In [1]: import numpy as np

In [2]: np.set_printoptions(precision=3, suppress=True, linewidth=200, legacy="1.25")

In [3]: mat = np.loadtxt("layer2.csv", delimiter=",")

In [4]: print(mat)
[[ 0.67   0.1    0.766]
 [-0.958 -0.38  -0.997]
 [ 0.598  0.235  0.94 ]
 [-0.462 -0.254 -0.941]
 [ 0.604 -0.119 -0.291]
 [-0.766  0.06  -0.207]
 [-0.226  0.139  0.585]
 [ 0.478  0.197  0.89 ]
 [ 0.53   0.1    0.711]
 [ 0.523  0.02   0.405]
 [-0.363  0.04   0.02 ]
 [ 0.598  0.02   0.454]
 [ 0.726  0.1    0.789]
 [ 0.735  0.04   0.629]
 [ 0.808  0.159  0.909]
 [ 0.946  0.235  0.982]
 [-0.834 -0.345 -0.991]
 [ 0.05  -0.446 -0.991]
 [ 0.405 -0.291 -0.9  ]
 [-0.478 -0.397 -0.99 ]
 [-0.658 -0.159 -0.872]
 [ 0.119  0.08   0.478]
 [ 0.811  0.235  0.963]
 [-0.922  0.178  0.149]
 [ 0.927  0.345  0.994]
 [ 0.119  0.08   0.478]]

In [5]: G = np.cov(mat, rowvar=False)

In [6]: print(np.argwhere(np.triu(np.abs(np.corrcoef(mat.T)) > 0.8, 1)))
[[1 2]]

In [7]: print(np.argsort(-mat.std(axis=0).round(6), kind="stable"))
[2 0 1]

In [8]: print(G)
[[0.405 0.078 0.353]
 [0.078 0.05  0.161]
 [0.353 0.161 0.584]]

In [9]: print(np.median(mat, axis=0))
[0.442 0.07  0.466]

In [10]: print(G.shape)
(3, 3)

In [11]: print(np.abs(np.linalg.svd(G)[2][-1]))
[0.098 0.942 0.32 ]

In [12]: print(np.argsort(-np.linalg.norm(G, axis=0).round(6), kind="stable")[:3])
[2 0 1]

In [13]: print(round(np.linalg.norm(G, 2) / np.linalg.norm(G), 3))
0.988

In [14]: print(np.linalg.matrix_rank(G, rtol=0.1))
2

In [15]: print([round(float(x), 3) for x in np.linalg.svd(G, compute_uv=False)[:3]])
[0.895, 0.141, 0.004]

In [16]: M2 = np.c_[mat[:, :2] @ np.array([[0, 1], [1, 3]]), np.array([0, 7, 2, 8, 3, 3, 4, 3, 7, 8, 2, 3, 6, 7, 8, 3, 7, 2, 3, 3, 1, 3, 3, 8, 6, 7])]

In [17]: print(M2)
[[ 0.1    0.97   0.   ]
 [-0.38  -2.098  7.   ]
 [ 0.235  1.303  2.   ]
 [-0.254 -1.224  8.   ]
 [-0.119  0.247  3.   ]
 [ 0.06  -0.586  3.   ]
 [ 0.139  0.191  4.   ]
 [ 0.197  1.069  3.   ]
 [ 0.1    0.83   7.   ]
 [ 0.02   0.583  8.   ]
 [ 0.04  -0.243  2.   ]
 [ 0.02   0.658  3.   ]
 [ 0.1    1.026  6.   ]
 [ 0.04   0.855  7.   ]
 [ 0.159  1.285  8.   ]
 [ 0.235  1.651  3.   ]
 [-0.345 -1.869  7.   ]
 [-0.446 -1.288  2.   ]
 [-0.291 -0.468  3.   ]
 [-0.397 -1.669  3.   ]
 [-0.159 -1.135  1.   ]
 [ 0.08   0.359  3.   ]
 [ 0.235  1.516  3.   ]
 [ 0.178 -0.388  8.   ]
 [ 0.345  1.962  6.   ]
 [ 0.08   0.359  7.   ]]

In [18]: print(np.linalg.matrix_rank(M2))
3

In [19]: print(np.linalg.matrix_rank(np.c_[mat, M2]))
4

In [20]: print(np.unravel_index(np.abs(mat).argmax(), mat.shape))
(1, 2)

In [21]: print(mat.shape)
(26, 3)

In [22]: print(np.count_nonzero(mat))
78

In [23]: print(np.linalg.matrix_rank(mat))
3

In [24]: print(mat.sum(axis=0))
[ 3.98  -0.028  3.962]

In [25]: J = np.loadtxt("x.csv", delimiter=",")

In [26]: print(J)
[[-3.  3. -3.  0.  1.]
 [ 3. -2. -3. -3. -1.]
 [ 0.  0.  2.  2.  2.]
 [-2.  0. -2.  2.  2.]]

In [27]: u = np.array([-1, -2])

In [28]: print(np.cross(J[3, :3], J[2, :3]))
[ 0.  4. -0.]

In [29]: print(np.correlate(J[3], J[2], "full"))
[-4. -4. -8.  0.  4.  8.  4.  0.  0.]

In [30]: print(np.array([np.convolve(row, u, "same") for row in J]))
[[ 3.  3. -3.  6. -1.]
 [-3. -4.  7.  9.  7.]
 [ 0.  0. -2. -6. -6.]
 [ 2.  4.  2.  2. -6.]]

In [31]: W1 = np.array([[0, 0, 2, 0, 1, 3],
    ...:     [0, 3, 1, 3, 3, 1],
    ...:     [1, 0, 1, 1, 3, 0],
    ...:     [0, 3, 2, 2, 0, 2],
    ...:     [3, 0, 1, 0, 3, 2]])

In [32]: b = np.array([2, 1, 0, 1, 1, 1])

In [33]: hid = np.maximum(J @ W1 + b, 0)

In [34]: print((hid > 0).mean(axis=0))
[0.75 0.75 0.25 0.75 0.5  0.5 ]

In [35]: print((hid > 0).astype(int))
[[1 1 0 1 1 0]
 [0 0 0 0 0 0]
 [1 1 1 1 1 1]
 [1 1 0 1 0 1]]

In [36]: C = np.array([[7, -4], [-5, 9], [8, -5], [-5, 2], [-4, 9], [6, -7]])

In [37]: print(W1 @ C)
[[ 30 -22]
 [-28  48]
 [ -2  20]
 [  3   7]
 [ 29  -4]]

In [38]: M2 = np.array([[3, 1, 0], [3, 2, 2], [0, 2, 1], [0, 2, 1], [3, 3, 0]])

In [39]: print(M2.T @ J.T)
[[  3.   0.   6.   0.]
 [  0. -16.  14.   4.]
 [  3. -10.   4.   0.]]

In [40]: print(np.einsum("ij,ij->i", J, J))
[28. 32. 12. 16.]

In [41]: print(np.einsum("ij->j", J))
[-2.  1. -6.  1.  4.]

In [42]: print(np.einsum("ik,kj->ji", J, M2))
[[  3.   0.   6.   0.]
 [  0. -16.  14.   4.]
 [  3. -10.   4.   0.]]

In [43]: print(np.vstack([J, M2.T]).shape)
(7, 5)

In [44]: rng = np.random.default_rng(22993)

In [45]: M2 = J + rng.integers(-2, 3, (4, 3)) @ rng.integers(-2, 3, (3, 5))

In [46]: print(M2)
[[-7.  7.  0.  4.  6.]
 [ 3. -7. -7. -8. -7.]
 [-9. -2.  1.  0.  2.]
 [ 6.  2.  0.  4.  4.]]

In [47]: print(np.linalg.matrix_rank(M2 - J, tol=1e-8))
3

In [48]: print(np.round(np.linalg.svd(M2 - J, compute_uv=False), 3) + 0)
[14.178 12.322  1.083  0.   ]

In [49]: print(np.abs(M2 - J).sum(axis=1))
[20. 20. 14. 16.]

In [50]: print(M2 - J)
[[-4.  4.  3.  4.  5.]
 [ 0. -5. -4. -5. -6.]
 [-9. -2. -1. -2.  0.]
 [ 8.  2.  2.  2.  2.]]

In [51]: W0 = np.load("case9.npy")

In [52]: print(W0)
[[-1.441  4.099  1.997 -8.783]
 [ 1.773  0.226 -7.499  6.37 ]
 [ 1.397  3.283 -2.719  8.937]
 [-6.405  6.02  -3.179 -3.553]
 [-4.495 -2.601 -4.364 -7.347]
 [-0.155  8.687 -3.351 -3.644]
 [ 8.427 -1.68  -3.08   4.084]
 [-1.313  7.568  0.088  6.402]
 [ 0.404  7.649 -0.149  6.427]
 [-4.108 -0.68   8.997  1.315]
 [ 7.314 -6.328 -0.89   2.38 ]]

In [53]: def softmax(z):
    ...:     e = np.exp(z - z.max(axis=-1, keepdims=True))
    ...:     return e / e.sum(axis=-1, keepdims=True)
    ...: 

In [54]: print(np.round(softmax(10 * W0[6]), 3) + 0)
[1. 0. 0. 0.]

In [55]: print(softmax(W0).sum(axis=1))
[1. 1. 1. 1. 1. 1. 1. 1. 1. 1. 1.]

In [56]: scores = W0 @ W0.T / np.sqrt(4)

In [57]: print(np.round(softmax(scores), 3) + 0)
[[1.    0.    0.    0.    0.    0.    0.    0.    0.    0.    0.   ]
 [0.    1.    0.    0.    0.    0.    0.    0.    0.    0.    0.   ]
 [0.    0.    1.    0.    0.    0.    0.    0.    0.    0.    0.   ]
 [0.    0.    0.    1.    0.    0.    0.    0.    0.    0.    0.   ]
 [0.    0.    0.    0.    1.    0.    0.    0.    0.    0.    0.   ]
 [0.    0.    0.    0.    0.    1.    0.    0.    0.    0.    0.   ]
 [0.    0.    0.    0.    0.    0.    1.    0.    0.    0.    0.   ]
 [0.    0.    0.    0.    0.    0.    0.    0.679 0.321 0.    0.   ]
 [0.    0.    0.    0.    0.    0.    0.    0.32  0.68  0.    0.   ]
 [0.    0.    0.    0.    0.    0.    0.    0.    0.    1.    0.   ]
 [0.    0.    0.    0.    0.    0.    0.    0.    0.    0.    1.   ]]

In [58]: print(softmax(scores)[6] @ W0)
[ 8.426 -1.682 -3.079  4.083]

In [59]: x = np.array([1, -3, 3, 3])

In [60]: y = W0 @ x

In [61]: print(y)
[-34.096  -2.292  10.202 -44.661 -31.825 -47.201  16.479  -4.547  -3.709  28.868  30.768]

In [62]: print(np.linalg.solve(W0.T @ W0, W0.T @ y))
[ 1. -3.  3.  3.]

In [63]: y = y + 0.1 * rng.normal(size=11)

In [64]: print(y)
[-34.021  -2.16   10.37  -44.598 -31.832 -47.198  16.529  -4.721  -3.685  28.84   30.84 ]

In [65]: b, *_ = np.linalg.lstsq(W0, y)

In [66]: print(b)
[ 1.003 -3.001  2.991  3.   ]

In [67]: print(np.round(np.linalg.norm(y - W0 @ b), 3))
0.268

In [68]: print(np.round(W0.T @ (y - W0 @ b), 3) + 0)
[0. 0. 0. 0.]

In [69]: P = W0 @ np.linalg.solve(W0.T @ W0, W0.T)

In [70]: print(np.trace(P))
4.0

In [71]: print(np.linalg.matrix_rank(np.eye(11) - P))
7

In [72]: print(np.allclose(P @ P, P))
True

In [73]: print(np.diag(P))
[0.416 0.399 0.254 0.323 0.429 0.455 0.368 0.283 0.288 0.491 0.294]

In [74]: print(np.round(np.linalg.eigvalsh(P), 3) + 0)
[0. 0. 0. 0. 0. 0. 0. 1. 1. 1. 1.]

In [75]: print(P @ W0[:, 3])
[-8.783  6.37   8.937 -3.553 -7.347 -3.644  4.084  6.402  6.427  1.315  2.38 ]

In [76]: Xs = (W0 - W0.mean(axis=0)) / W0.std(axis=0)

In [77]: print(Xs.std(axis=0))
[1. 1. 1. 1.]

In [78]: b = np.linalg.lstsq(np.delete(Xs, 3, axis=1), Xs[:, 3])[0]

In [79]: print(np.abs(b).argmax())
0

In [80]: print(b)
[0.607 0.279 0.067]

In [81]: th = np.radians(60)

In [82]: R = np.eye(4)

In [83]: R[0, 0] = R[3, 3] = np.cos(th)

In [84]: R[0, 3], R[3, 0] = -np.sin(th), np.sin(th)

In [85]: print(R)
[[ 0.5    0.     0.    -0.866]
 [ 0.     1.     0.     0.   ]
 [ 0.     0.     1.     0.   ]
 [ 0.866  0.     0.     0.5  ]]

In [86]: M2 = W0 @ R.T

In [87]: print(np.linalg.svd(W0, compute_uv=False), np.linalg.svd(M2, compute_uv=False))
[21.651 18.825 14.064  8.889] [21.651 18.825 14.064  8.889]

In [88]: print(np.abs(M2 - W0).max(axis=0))
[8.61  0.    0.    5.256]

In [89]: print(np.allclose(W0 @ W0.T, M2 @ M2.T))
True

In [90]: print(round(np.linalg.det(R), 3), np.trace(R))
1.0 3.0

In [91]: print(np.allclose(np.linalg.norm(W0, axis=1), np.linalg.norm(M2, axis=1)))
True

In [92]: A = np.loadtxt("out17.csv", delimiter=",")

In [93]: print(A)
[[3. 0. 0. 0. 0.]
 [0. 3. 0. 2. 0.]
 [0. 0. 3. 0. 2.]
 [0. 2. 0. 3. 0.]
 [0. 0. 2. 0. 3.]]

In [94]: vals, evecs = np.linalg.eigh(A)

In [95]: x = np.array([-1, -1, 1, -2, -1])

In [96]: print(x @ A @ x)
28.0

In [97]: print(evecs * np.abs(vals) @ evecs.T)
[[3. 0. 0. 0. 0.]
 [0. 3. 0. 2. 0.]
 [0. 0. 3. 0. 2.]
 [0. 2. 0. 3. 0.]
 [0. 0. 2. 0. 3.]]

In [98]: print(np.linalg.eigvalsh(A[1:, 1:]))
[1. 1. 5. 5.]

In [99]: K = np.load("block14.npy")

In [100]: print(K)
[[-1  3  0  3]
 [ 3 -1  3  0]
 [ 0  3 -1  3]
 [ 3  0  3 -1]]

In [101]: # symmetric

In [102]: vals, evecs = np.linalg.eigh(K)

In [103]: print(np.round(evecs.T @ evecs, 3) + 0)
[[1. 0. 0. 0.]
 [0. 1. 0. 0.]
 [0. 0. 1. 0.]
 [0. 0. 0. 1.]]

In [104]: print(vals.sum(), np.trace(K))
-4.0 -4

In [105]: print(np.round(evecs.T @ K @ evecs, 3) + 0)
[[-7.  0.  0.  0.]
 [ 0. -1.  0.  0.]
 [ 0.  0. -1.  0.]
 [ 0.  0.  0.  5.]]

In [106]: print(np.linalg.svd(K, compute_uv=False))
[7. 5. 1. 1.]

In [107]: print(np.allclose(K @ K.T, K.T @ K))
True

In [108]: print(K @ (-1.0) ** np.arange(4))
[-7.  7. -7.  7.]

In [109]: print(K @ np.ones(4))
[5. 5. 5. 5.]

In [110]: print((K @ K)[0])
[19 -6 18 -6]

In [111]: m1 = np.array([[64, 72, 48], [72, 81, 54], [48, 54, 36]])

In [112]: rk = np.linalg.matrix_rank(m1)

In [113]: print(rk)
1

In [114]: null = np.linalg.svd(m1)[2][rk:].T

In [115]: print(null.shape)
(3, 2)

In [116]: print([int(np.linalg.matrix_rank(m1[:i])) for i in range(1, len(m1) + 1)])
[1, 1, 1]

In [117]: print([int(np.linalg.matrix_rank(np.delete(m1, i, axis=0))) for i in range(3)])
[1, 1, 1]

In [118]: print([int(np.linalg.matrix_rank(m1[:, :j + 1])) for j in range(3)])
[1, 1, 1]

In [119]: left, sv, VT = np.linalg.svd(m1)

In [120]: evecs = VT[:(sv > 1e-8).sum()]

In [121]: x = m1[2] + 5 * m1[0] + rng.integers(2) * np.eye(3)[0]

In [122]: print(x)
[369. 414. 276.]

In [123]: print(np.linalg.matrix_rank(np.vstack([m1, x])))
2

In [124]: print(np.diag(evecs.T @ evecs))
[0.354 0.448 0.199]

In [125]: print(evecs.T @ evecs)
[[0.354 0.398 0.265]
 [0.398 0.448 0.298]
 [0.265 0.298 0.199]]

In [126]: print(round(np.linalg.norm(m1, 2) / np.linalg.norm(m1), 3))
1.0

In [127]: print(np.linalg.matrix_rank(m1, rtol=0.1))
1

In [128]: print(np.flatnonzero(np.linalg.matrix_power((A != 0) + (A.T != 0) + np.eye(5), 5)[3]))
[1 3]

In [129]: print(np.sort(np.linalg.eigvals(A).real))
[1. 1. 3. 5. 5.]

In [130]: print((np.linalg.matrix_power((A != 0) + (A.T != 0) + np.eye(5), 5) > 0).astype(int))
[[1 0 0 0 0]
 [0 1 0 1 0]
 [0 0 1 0 1]
 [0 1 0 1 0]
 [0 0 1 0 1]]

In [131]: print(A @ A)
[[ 9.  0.  0.  0.  0.]
 [ 0. 13.  0. 12.  0.]
 [ 0.  0. 13.  0. 12.]
 [ 0. 12.  0. 13.  0.]
 [ 0.  0. 12.  0. 13.]]

In [132]: print(np.round(np.linalg.det(A), 3))
75.0

In [133]: idx = rng.permutation(3)

In [134]: print(idx)
[1 0 2]

In [135]: M2 = m1[idx][:, idx]

In [136]: print(np.trace(M2))
181

In [137]: print(np.round(np.linalg.det(M2), 3), np.round(np.linalg.det(m1[idx]), 3))
0.0 0.0

In [138]: X = np.load("arr.npy")

In [139]: print(X)
[[ 2  3  4  5  6]
 [ 7  8  9 10 11]
 [12 13 14 15 16]
 [17 18 19 20 21]]

In [140]: C = mat[[19, 12]].astype(float)

In [141]: for _ in range(3):
     ...:     idx = np.linalg.norm(mat[:, None] - C, axis=-1).argmin(axis=1)
     ...:     C = np.array([mat[idx == j].mean(axis=0) for j in range(2)])
     ...: 

In [142]: print(idx)
[1 0 1 0 1 0 1 1 1 1 0 1 1 1 1 1 0 0 0 0 0 1 1 0 1 1]

In [143]: print(C[1] - C[0])
[1.059 0.322 1.34 ]

In [144]: print(np.abs(C[1] - C[0]).argmax())
2

In [145]: M2 = X / np.sqrt((X ** 2).mean(axis=1, keepdims=True))

In [146]: print(X - X.mean(axis=1, keepdims=True))
[[-2. -1.  0.  1.  2.]
 [-2. -1.  0.  1.  2.]
 [-2. -1.  0.  1.  2.]
 [-2. -1.  0.  1.  2.]]

In [147]: print(np.linalg.matrix_rank(M2) == np.linalg.matrix_rank(X))
True

In [148]: print(M2[1])
[0.768 0.878 0.988 1.098 1.207]

In [149]: feats = np.eye(3, dtype=int)[rng.permutation(3)]

In [150]: print(feats)
[[1 0 0]
 [0 0 1]
 [0 1 0]]

In [151]: # 2 blocks once reordered

In [152]: vals, evecs = np.linalg.eigh(feats)

In [153]: x = np.array([-2, -1, 0])

In [154]: print(x @ feats @ x)
4

In [155]: print(np.round(evecs * np.abs(vals) @ evecs.T, 3) + 0)
[[1. 0. 0.]
 [0. 1. 0.]
 [0. 0. 1.]]

In [156]: print(x @ feats @ x / (x @ x), vals[0], vals[-1])
0.8 -1.0 1.0

In [157]: print(np.abs(feats).sum(axis=1).max(), np.abs(vals).max())
1 1.0

In [158]: print(evecs * np.maximum(vals, 0) @ evecs.T)
[[1.  0.  0. ]
 [0.  0.5 0.5]
 [0.  0.5 0.5]]

In [159]: print(np.linalg.eigvalsh(feats[1:, 1:]))
[-1.  1.]

In [160]: x = np.array([0, 5, 0])

In [161]: print(3 - np.linalg.matrix_rank(feats - np.eye(3), tol=1e-8))
2

In [162]: print(round(float(np.linalg.norm(x)), 3), round(float(np.linalg.norm(feats @ x)), 3))
5.0 5.0

In [163]: print(np.abs(np.linalg.eigvals(feats)))
[1. 1. 1.]

In [164]: print(np.round(np.linalg.det(feats), 3))
-1.0

In [165]: x = np.array([3, 2, 3])

In [166]: y = feats @ x

In [167]: print(y)
[3 3 2]

In [168]: print(np.linalg.solve(feats, feats[:, 1]))
[0. 1. 0.]

In [169]: print(np.linalg.solve(feats.T, feats[2]))
[0. 0. 1.]

In [170]: print(feats @ np.ones(3))
[1. 1. 1.]

In [171]: print(np.linalg.matrix_power(feats, 2))
[[1 0 0]
 [0 1 0]
 [0 0 1]]

In [172]: p = np.eye(3)[1]

In [173]: for _ in range(7):
     ...:     p = p @ feats
     ...:     print(p.round(3))
     ...: 
[0. 0. 1.]
[0. 1. 0.]
[0. 0. 1.]
[0. 1. 0.]
[0. 0. 1.]
[0. 1. 0.]
[0. 0. 1.]
